In [1]: import numpy as np

In [2]: np.set_printoptions(precision=2, suppress=True, linewidth=120)

In [3]: arr = np.load("a.npy")

In [4]: arr
Out[4]: 
array([[6, 3, 8, 5, 2, 7, 0, 0, 3, 0, 0],
       [3, 7, 7, 3, 8, 4, 0, 0, 0, 0, 0],
       [9, 5, 9, 1, 3, 2, 0, 0, 5, 0, 0],
       [8, 3, 0, 6, 6, 7, 0, 0, 8, 0, 0],
       [1, 1, 2, 8, 9, 2, 0, 0, 5, 0, 0],
       [7, 5, 1, 7, 4, 2, 0, 0, 4, 0, 0],
       [0, 0, 0, 0, 0, 0, 6, 0, 0, 1, 0],
       [0, 0, 0, 0, 0, 0, 0, 6, 0, 0, 0],
       [7, 3, 5, 9, 5, 1, 0, 0, 2, 0, 0],
       [0, 0, 0, 0, 0, 0, 2, 0, 0, 1, 0],
       [0, 0, 0, 0, 0, 0, 0, 7, 0, 0, 5]])

In [5]: x0 = np.array([2, 2, -1, 2, -1, 2, 0, 0, -1, 2, 2])

In [6]: y = arr @ x0

In [7]: coef, lr = np.zeros(11), 1 / np.linalg.norm(arr, 2) ** 2

In [8]: for i in range(12):
   ...:     coef -= lr * arr.T @ (arr @ coef - y)
   ...:     if i % 2 == 0: print(i, round(np.linalg.norm(arr @ coef - y), 2))
   ...: 
0 22.0
2 20.31
4 18.88
6 17.67
8 16.63
10 15.73

In [9]: round(float(np.linalg.cond(arr)), 2)
Out[9]: 53.59

In [10]: print(coef)
[1.45 0.73 0.15 1.11 0.17 0.9  0.14 0.45 0.49 0.04 0.39]

In [11]: r0, g = arr[9], arr[3]

In [12]: r0 @ r0
Out[12]: np.int64(5)

In [13]: print(r0 @ g)
0

In [14]: p = (r0 @ g) / (r0 @ r0) * r0

In [15]: print(p)
[0. 0. 0. 0. 0. 0. 0. 0. 0. 0. 0.]

In [16]: print(np.outer(r0, g))
[[ 0  0  0  0  0  0  0  0  0  0  0]
 [ 0  0  0  0  0  0  0  0  0  0  0]
 [ 0  0  0  0  0  0  0  0  0  0  0]
 [ 0  0  0  0  0  0  0  0  0  0  0]
 [ 0  0  0  0  0  0  0  0  0  0  0]
 [ 0  0  0  0  0  0  0  0  0  0  0]
 [16  6  0 12 12 14  0  0 16  0  0]
 [ 0  0  0  0  0  0  0  0  0  0  0]
 [ 0  0  0  0  0  0  0  0  0  0  0]
 [ 8  3  0  6  6  7  0  0  8  0  0]
 [ 0  0  0  0  0  0  0  0  0  0  0]]

In [17]: left, s, vt = np.linalg.svd(arr, full_matrices=False)

In [18]: s
Out[18]: array([33.23, 11.57, 10.05,  8.94,  6.46,  6.45,  5.34,  4.5 ,  2.98,  1.31,  0.62])

In [19]: s / s[0]
Out[19]: array([1.  , 0.35, 0.3 , 0.27, 0.19, 0.19, 0.16, 0.14, 0.09, 0.04, 0.02])

In [20]: np.abs(left[:, 0]).round(6).argmax()
Out[20]: np.int64(3)

In [21]: gram = arr.T @ arr

In [22]: (arr @ arr.T).shape
Out[22]: (11, 11)

In [23]: print(np.trace(gram), (arr ** 2).sum())
1562 1562

In [24]: np.linalg.eigvalsh(gram)[::-1]
Out[24]: array([1104.06,  133.87,  101.1 ,   79.84,   41.71,   41.62,   28.55,   20.25,    8.9 ,    1.72,    0.38])

In [25]: np.allclose(gram, gram.T)
Out[25]: True

In [26]: gram
Out[26]: 
array([[289, 165, 194, 216, 183, 151,   0,   0, 174,   0,   0],
       [165, 127, 140, 129, 139,  95,   0,   0,  89,   0,   0],
       [194, 140, 224, 138, 146, 113,   0,   0,  93,   0,   0],
       [216, 129, 138, 265, 218, 130,   0,   0, 154,   0,   0],
       [183, 139, 146, 218, 235, 125,   0,   0, 140,   0,   0],
       [151,  95, 113, 130, 125, 127,   0,   0, 107,   0,   0],
       [  0,   0,   0,   0,   0,   0,  40,   0,   0,   8,   0],
       [  0,   0,   0,   0,   0,   0,   0,  85,   0,   0,  35],
       [174,  89,  93, 154, 140, 107,   0,   0, 143,   0,   0],
       [  0,   0,   0,   0,   0,   0,   8,   0,   0,   2,   0],
       [  0,   0,   0,   0,   0,   0,   0,  35,   0,   0,  25]])

In [27]: np.trace(gram)
Out[27]: np.int64(1562)

In [28]: np.sort(np.abs(np.linalg.eigvals(gram)))
Out[28]: array([   0.38,    1.72,    8.9 ,   20.25,   28.55,   41.62,   41.71,   79.84,  101.1 ,  133.87, 1104.06])

In [29]: np.allclose(gram @ gram.T, gram.T @ gram)
Out[29]: True

In [30]: print(np.allclose(gram, gram.T))
True

In [31]: (gram + gram.T) / 2
Out[31]: 
array([[289., 165., 194., 216., 183., 151.,   0.,   0., 174.,   0.,   0.],
       [165., 127., 140., 129., 139.,  95.,   0.,   0.,  89.,   0.,   0.],
       [194., 140., 224., 138., 146., 113.,   0.,   0.,  93.,   0.,   0.],
       [216., 129., 138., 265., 218., 130.,   0.,   0., 154.,   0.,   0.],
       [183., 139., 146., 218., 235., 125.,   0.,   0., 140.,   0.,   0.],
       [151.,  95., 113., 130., 125., 127.,   0.,   0., 107.,   0.,   0.],
       [  0.,   0.,   0.,   0.,   0.,   0.,  40.,   0.,   0.,   8.,   0.],
       [  0.,   0.,   0.,   0.,   0.,   0.,   0.,  85.,   0.,   0.,  35.],
       [174.,  89.,  93., 154., 140., 107.,   0.,   0., 143.,   0.,   0.],
       [  0.,   0.,   0.,   0.,   0.,   0.,   8.,   0.,   0.,   2.,   0.],
       [  0.,   0.,   0.,   0.,   0.,   0.,   0.,  35.,   0.,   0.,  25.]])

In [32]: data = np.load("sample10.npy")

In [33]: data
Out[33]: 
array([[0, 7, 9, 8, 4, 7, 7, 5],
       [5, 0, 7, 9, 8, 4, 7, 7],
       [7, 5, 0, 7, 9, 8, 4, 7],
       [7, 7, 5, 0, 7, 9, 8, 4],
       [4, 7, 7, 5, 0, 7, 9, 8],
       [8, 4, 7, 7, 5, 0, 7, 9],
       [9, 8, 4, 7, 7, 5, 0, 7],
       [7, 9, 8, 4, 7, 7, 5, 0]])

In [34]: r0, g = data[3], data[6]

In [35]: print(r0 @ r0)
333

In [36]: p = (r0 @ g) / (r0 @ r0) * r0

In [37]: g - p
Out[37]: array([ 3.51,  2.51,  0.08,  7.  ,  1.51, -2.05, -6.27,  3.86])

In [38]: np.outer(r0, g)
Out[38]: 
array([[63, 56, 28, 49, 49, 35,  0, 49],
       [63, 56, 28, 49, 49, 35,  0, 49],
       [45, 40, 20, 35, 35, 25,  0, 35],
       [ 0,  0,  0,  0,  0,  0,  0,  0],
       [63, 56, 28, 49, 49, 35,  0, 49],
       [81, 72, 36, 63, 63, 45,  0, 63],
       [72, 64, 32, 56, 56, 40,  0, 56],
       [36, 32, 16, 28, 28, 20,  0, 28]])

In [39]: np.round(np.linalg.norm(r0 + g) ** 2 + np.linalg.norm(r0 - g) ** 2, 2)
Out[39]: np.float64(1332.0)

In [40]: print(p)
[5.49 5.49 3.92 0.   5.49 7.05 6.27 3.14]

In [41]: np.fft.fft(data[0])
Out[41]: array([ 47.  +0.j  ,  -6.12-4.12j, -12.  -1.j  ,  -1.88-0.12j,  -7.  +0.j  ,  -1.88+0.12j, -12.  +1.j  ,  -6.12+4.12j])

In [42]: data @ np.ones(8)
Out[42]: array([47., 47., 47., 47., 47., 47., 47., 47.])

In [43]: data @ (-1.0) ** np.arange(8)
Out[43]: array([-7.,  7., -7.,  7., -7.,  7., -7.,  7.])

In [44]: np.allclose(data @ data.T, data.T @ data)
Out[44]: True

In [45]: out = np.array([[0, -1], [0, 0]])

In [46]: C = np.array([[2, -2, 2, 2, -1, 2, 2, 0, 0, 0],
    ...:     [-2, -1, 2, 1, 2, 1, -2, -2, 0, 0],
    ...:     [1, 2, -1, 1, -2, 1, 0, -2, 1, 2],
    ...:     [-2, 1, -1, 2, -2, -1, -2, 0, 2, 2],
    ...:     [-2, 2, -2, 1, 1, 2, -1, 2, 1, 0],
    ...:     [1, 0, 2, 2, -1, -1, 2, 1, 2, 2],
    ...:     [-1, 0, -2, 1, -2, 2, 0, -2, 1, -1],
    ...:     [-2, -1, 1, 1, -1, 1, 0, -2, 2, 1],
    ...:     [2, 1, 2, -1, -2, 2, 2, -2, 1, 2],
    ...:     [0, -2, -2, -2, 1, 0, -1, 1, -2, 1]])

In [47]: feats = np.block([[out, np.zeros((2, 10))], [np.zeros((10, 2)), C]])

In [48]: feats
Out[48]: 
array([[ 0., -1.,  0.,  0.,  0.,  0.,  0.,  0.,  0.,  0.,  0.,  0.],
       [ 0.,  0.,  0.,  0.,  0.,  0.,  0.,  0.,  0.,  0.,  0.,  0.],
       [ 0.,  0.,  2., -2.,  2.,  2., -1.,  2.,  2.,  0.,  0.,  0.],
       [ 0.,  0., -2., -1.,  2.,  1.,  2.,  1., -2., -2.,  0.,  0.],
       [ 0.,  0.,  1.,  2., -1.,  1., -2.,  1.,  0., -2.,  1.,  2.],
       [ 0.,  0., -2.,  1., -1.,  2., -2., -1., -2.,  0.,  2.,  2.],
       [ 0.,  0., -2.,  2., -2.,  1.,  1.,  2., -1.,  2.,  1.,  0.],
       [ 0.,  0.,  1.,  0.,  2.,  2., -1., -1.,  2.,  1.,  2.,  2.],
       [ 0.,  0., -1.,  0., -2.,  1., -2.,  2.,  0., -2.,  1., -1.],
       [ 0.,  0., -2., -1.,  1.,  1., -1.,  1.,  0., -2.,  2.,  1.],
       [ 0.,  0.,  2.,  1.,  2., -1., -2.,  2.,  2., -2.,  1.,  2.],
       [ 0.,  0.,  0., -2., -2., -2.,  1.,  0., -1.,  1., -2.,  1.]])

In [49]: # null space of dimension 1

In [50]: left, s, vt = np.linalg.svd(feats)

In [51]: s
Out[51]: array([ 8.68,  7.45,  5.61,  5.14,  4.11,  3.46,  3.14,  2.15,  1.01,  1.  ,  0.05, -0.  ])

In [52]: np.argmax(s[:-1] / (s[1:] + 1e-6)) + 1
Out[52]: np.int64(11)

In [53]: out = left[:, :11] @ np.diag(s[:11]) @ vt[:11]

In [54]: np.linalg.matrix_rank(out)
Out[54]: np.int64(11)

In [55]: feats.reshape(2, -1)
Out[55]: 
array([[ 0., -1.,  0.,  0.,  0.,  0.,  0.,  0.,  0.,  0.,  0.,  0.,  0.,  0.,  0.,  0.,  0.,  0.,  0.,  0.,  0.,  0.,
         0.,  0.,  0.,  0.,  2., -2.,  2.,  2., -1.,  2.,  2.,  0.,  0.,  0.,  0.,  0., -2., -1.,  2.,  1.,  2.,  1.,
        -2., -2.,  0.,  0.,  0.,  0.,  1.,  2., -1.,  1., -2.,  1.,  0., -2.,  1.,  2.,  0.,  0., -2.,  1., -1.,  2.,
        -2., -1., -2.,  0.,  2.,  2.],
       [ 0.,  0., -2.,  2., -2.,  1.,  1.,  2., -1.,  2.,  1.,  0.,  0.,  0.,  1.,  0.,  2.,  2., -1., -1.,  2.,  1.,
         2.,  2.,  0.,  0., -1.,  0., -2.,  1., -2.,  2.,  0., -2.,  1., -1.,  0.,  0., -2., -1.,  1.,  1., -1.,  1.,
         0., -2.,  2.,  1.,  0.,  0.,  2.,  1.,  2., -1., -2.,  2.,  2., -2.,  1.,  2.,  0.,  0.,  0., -2., -2., -2.,
         1.,  0., -1.,  1., -2.,  1.]])

In [56]: feats.reshape(-1, 2)
Out[56]: 
array([[ 0., -1.],
       [ 0.,  0.],
       [ 0.,  0.],
       [ 0.,  0.],
       [ 0.,  0.],
       [ 0.,  0.],
       [ 0.,  0.],
       [ 0.,  0.],
       [ 0.,  0.],
       [ 0.,  0.],
       [ 0.,  0.],
       [ 0.,  0.],
       [ 0.,  0.],
       [ 2., -2.],
       [ 2.,  2.],
       [-1.,  2.],
       [ 2.,  0.],
       [ 0.,  0.],
       [ 0.,  0.],
       [-2., -1.],
       [ 2.,  1.],
       [ 2.,  1.],
       [-2., -2.],
       [ 0.,  0.],
       [ 0.,  0.],
       [ 1.,  2.],
       [-1.,  1.],
       [-2.,  1.],
       [ 0., -2.],
       [ 1.,  2.],
       [ 0.,  0.],
       [-2.,  1.],
       [-1.,  2.],
       [-2., -1.],
       [-2.,  0.],
       [ 2.,  2.],
       [ 0.,  0.],
       [-2.,  2.],
       [-2.,  1.],
       [ 1.,  2.],
       [-1.,  2.],
       [ 1.,  0.],
       [ 0.,  0.],
       [ 1.,  0.],
       [ 2.,  2.],
       [-1., -1.],
       [ 2.,  1.],
       [ 2.,  2.],
       [ 0.,  0.],
       [-1.,  0.],
       [-2.,  1.],
       [-2.,  2.],
       [ 0., -2.],
       [ 1., -1.],
       [ 0.,  0.],
       [-2., -1.],
       [ 1.,  1.],
       [-1.,  1.],
       [ 0., -2.],
       [ 2.,  1.],
       [ 0.,  0.],
       [ 2.,  1.],
       [ 2., -1.],
       [-2.,  2.],
       [ 2., -2.],
       [ 1.,  2.],
       [ 0.,  0.],
       [ 0., -2.],
       [-2., -2.],
       [ 1.,  0.],
       [-1.,  1.],
       [-2.,  1.]])

In [57]: feats.ravel(order="F")
Out[57]: 
array([ 0.,  0.,  0.,  0.,  0.,  0.,  0.,  0.,  0.,  0.,  0.,  0., -1.,  0.,  0.,  0.,  0.,  0.,  0.,  0.,  0.,  0.,
        0.,  0.,  0.,  0.,  2., -2.,  1., -2., -2.,  1., -1., -2.,  2.,  0.,  0.,  0., -2., -1.,  2.,  1.,  2.,  0.,
        0., -1.,  1., -2.,  0.,  0.,  2.,  2., -1., -1., -2.,  2., -2.,  1.,  2., -2.,  0.,  0.,  2.,  1.,  1.,  2.,
        1.,  2.,  1.,  1., -1., -2.,  0.,  0., -1.,  2., -2., -2.,  1., -1., -2., -1., -2.,  1.,  0.,  0.,  2.,  1.,
        1., -1.,  2., -1.,  2.,  1.,  2.,  0.,  0.,  0.,  2., -2.,  0., -2., -1.,  2.,  0.,  0.,  2., -1.,  0.,  0.,
        0., -2., -2.,  0.,  2.,  1., -2., -2., -2.,  1.,  0.,  0.,  0.,  0.,  1.,  2.,  1.,  2.,  1.,  2.,  1., -2.,
        0.,  0.,  0.,  0.,  2.,  2.,  0.,  2., -1.,  1.,  2.,  1.])

In [58]: T = feats.reshape(12, 2, -1)

In [59]: print(np.swapaxes(T, 1, 2)[3])
[[ 0.  2.]
 [ 0.  1.]
 [-2. -2.]
 [-1. -2.]
 [ 2.  0.]
 [ 1.  0.]]

In [60]: np.einsum("ihd,ihd->ih", T, T)
Out[60]: 
array([[ 1.,  0.],
       [ 0.,  0.],
       [16.,  9.],
       [10., 13.],
       [ 7., 14.],
       [10., 17.],
       [13., 11.],
       [ 9., 15.],
       [ 6., 14.],
       [ 7., 11.],
       [10., 21.],
       [12.,  8.]])

In [61]: T.sum(axis=1)
Out[61]: 
array([[ 0., -1.,  0.,  0.,  0.,  0.],
       [ 0.,  0.,  0.,  0.,  0.,  0.],
       [-1.,  2.,  4., -2.,  2.,  2.],
       [ 2.,  1., -4., -3.,  2.,  1.],
       [-2.,  1.,  1.,  0.,  0.,  3.],
       [-2., -1., -4.,  1.,  1.,  4.],
       [ 1.,  2., -3.,  4., -1.,  1.],
       [-1., -1.,  3.,  1.,  4.,  4.],
       [-2.,  2., -1., -2., -1.,  0.],
       [-1.,  1., -2., -3.,  3.,  2.],
       [-2.,  2.,  4., -1.,  3.,  1.],
       [ 1.,  0., -1., -1., -4., -1.]])

In [62]: T.transpose(1, 0, 2)
Out[62]: 
array([[[ 0., -1.,  0.,  0.,  0.,  0.],
        [ 0.,  0.,  0.,  0.,  0.,  0.],
        [ 0.,  0.,  2., -2.,  2.,  2.],
        [ 0.,  0., -2., -1.,  2.,  1.],
        [ 0.,  0.,  1.,  2., -1.,  1.],
        [ 0.,  0., -2.,  1., -1.,  2.],
        [ 0.,  0., -2.,  2., -2.,  1.],
        [ 0.,  0.,  1.,  0.,  2.,  2.],
        [ 0.,  0., -1.,  0., -2.,  1.],
        [ 0.,  0., -2., -1.,  1.,  1.],
        [ 0.,  0.,  2.,  1.,  2., -1.],
        [ 0.,  0.,  0., -2., -2., -2.]],

       [[ 0.,  0.,  0.,  0.,  0.,  0.],
        [ 0.,  0.,  0.,  0.,  0.,  0.],
        [-1.,  2.,  2.,  0.,  0.,  0.],
        [ 2.,  1., -2., -2.,  0.,  0.],
        [-2.,  1.,  0., -2.,  1.,  2.],
        [-2., -1., -2.,  0.,  2.,  2.],
        [ 1.,  2., -1.,  2.,  1.,  0.],
        [-1., -1.,  2.,  1.,  2.,  2.],
        [-2.,  2.,  0., -2.,  1., -1.],
        [-1.,  1.,  0., -2.,  2.,  1.],
        [-2.,  2.,  2., -2.,  1.,  2.],
        [ 1.,  0., -1.,  1., -2.,  1.]]])

In [63]: T.shape
Out[63]: (12, 2, 6)
